$ ipython --no-banner

In [1]: import numpy as np

In [2]: np.set_printoptions(suppress=True, linewidth=100)

In [3]: def tidy(a):
   ...:     return np.round(a, 2) + 0
   ...: 

In [4]: arr = np.loadtxt("block14.csv", delimiter=",")

In [5]: arr
Out[5]: 
array([[ 1.,  2.,  0.],
       [ 6.,  7.,  5.],
       [-3., -2., -4.],
       [ 5.,  6.,  4.]])

In [6]: np.allclose(arr[:-1].T @ np.linalg.lstsq(arr[:-1].T, arr[-1])[0], arr[-1])
Out[6]: True

In [7]: tidy(arr @ np.linalg.pinv(arr) @ arr)
Out[7]: 
array([[ 1.,  2.,  0.],
       [ 6.,  7.,  5.],
       [-3., -2., -4.],
       [ 5.,  6.,  4.]])

In [8]: np.abs(np.diag(np.linalg.qr(arr)[1])) > 1e-9
Out[8]: array([ True,  True, False])

In [9]: tidy(np.trace(np.linalg.pinv(arr) @ arr))
Out[9]: np.float64(2.0)

In [10]: np.unique(arr.round(6), axis=0).shape
Out[10]: (4, 3)

In [11]: np.linalg.lstsq(arr[:-1].T, arr[-1])[2]
Out[11]: np.int32(2)

In [12]: Uu, sig, Vt = np.linalg.svd(arr)

In [13]: tidy(sig)
Out[13]: array([14.67,  2.38,  0.  ])

In [14]: B = Uu[:, :2] @ np.diag(sig[:2]) @ Vt[:2]

In [15]: tidy(B)
Out[15]: 
array([[ 1.,  2.,  0.],
       [ 6.,  7.,  5.],
       [-3., -2., -4.],
       [ 5.,  6.,  4.]])

In [16]: np.linalg.matrix_rank(B)
Out[16]: np.int64(2)

In [17]: tidy(np.linalg.norm(arr - B) / np.linalg.norm(arr))
Out[17]: np.float64(0.0)

In [18]: np.linalg.matrix_rank(arr, rtol=0.05)
Out[18]: np.int64(2)

In [19]: tidy(np.linalg.norm(arr))
Out[19]: np.float64(14.87)

In [20]: arr.shape
Out[20]: (4, 3)

In [21]: np.count_nonzero(arr)
Out[21]: np.int64(11)

In [22]: arr.sum(axis=0)
Out[22]: array([ 9., 13.,  5.])

In [23]: np.diff(arr, axis=0)
Out[23]: 
array([[ 5.,  5.,  5.],
       [-9., -9., -9.],
       [ 8.,  8.,  8.]])

In [24]: arr.sum(axis=1)
Out[24]: array([ 3., 18., -9., 15.])

In [25]: tidy(np.linalg.svd(arr, compute_uv=False))
Out[25]: array([14.67,  2.38,  0.  ])

In [26]: arr.mean(axis=0)
Out[26]: array([2.25, 3.25, 1.25])

In [27]: print(arr - arr[0])
[[ 0.  0.  0.]
 [ 5.  5.  5.]
 [-4. -4. -4.]
 [ 4.  4.  4.]]

In [28]: tidy(np.linalg.norm(arr, 2) / np.linalg.norm(arr))
Out[28]: np.float64(0.99)

In [29]: rng = np.random.default_rng(8901)

In [30]: B = arr + rng.integers(-2, 3, (4, 2)) @ rng.integers(-2, 3, (2, 3))

In [31]: print(B)
[[  1.   2.   0.]
 [ 10.   9.  -1.]
 [  1.   0. -12.]
 [  7.   7.   4.]]

In [32]: np.abs(B - arr).sum(axis=1)
Out[32]: array([ 0., 12., 14.,  3.])

In [33]: B - arr
Out[33]: 
array([[ 0.,  0.,  0.],
       [ 4.,  2., -6.],
       [ 4.,  2., -8.],
       [ 2.,  1.,  0.]])

In [34]: np.linalg.matrix_rank(B - arr, tol=1e-8)
Out[34]: np.int64(2)

In [35]: A = np.array([[-1.0, 0.0], [0.0, -5.0]])

In [36]: B = np.array([[1, 2, -2], [-1, -2, 1]])

In [37]: np.linalg.matrix_rank(A @ B)
Out[37]: np.int64(2)

In [38]: np.einsum("ij,ij->i", A, A)
Out[38]: array([ 1., 25.])

In [39]: vals, vecs = np.linalg.eigh(A)

In [40]: vecs.T @ A @ vecs
Out[40]: 
array([[-5.,  0.],
       [ 0., -1.]])

In [41]: print(tidy(np.linalg.eigvalsh(A + 5 * np.eye(2))))
[0. 4.]

In [42]: np.unique(vals.round(6) + 0, return_counts=True)[1]
Out[42]: array([1, 1])

In [43]: (vals > 1e-8).sum(), (vals < -1e-8).sum()
Out[43]: (np.int64(0), np.int64(2))

In [44]: tidy(np.linalg.eigvalsh(A @ A))
Out[44]: array([ 1., 25.])

In [45]: vecs @ np.diag(vals) @ vecs.T
Out[45]: 
array([[-1.,  0.],
       [ 0., -5.]])

In [46]: np.abs(vecs[:, -1]).round(6).argmax()
Out[46]: np.int64(0)

In [47]: print(vecs.T @ vecs)
[[1. 0.]
 [0. 1.]]

In [48]: vals.sum(), np.trace(A)
Out[48]: (np.float64(-6.0), np.float64(-6.0))
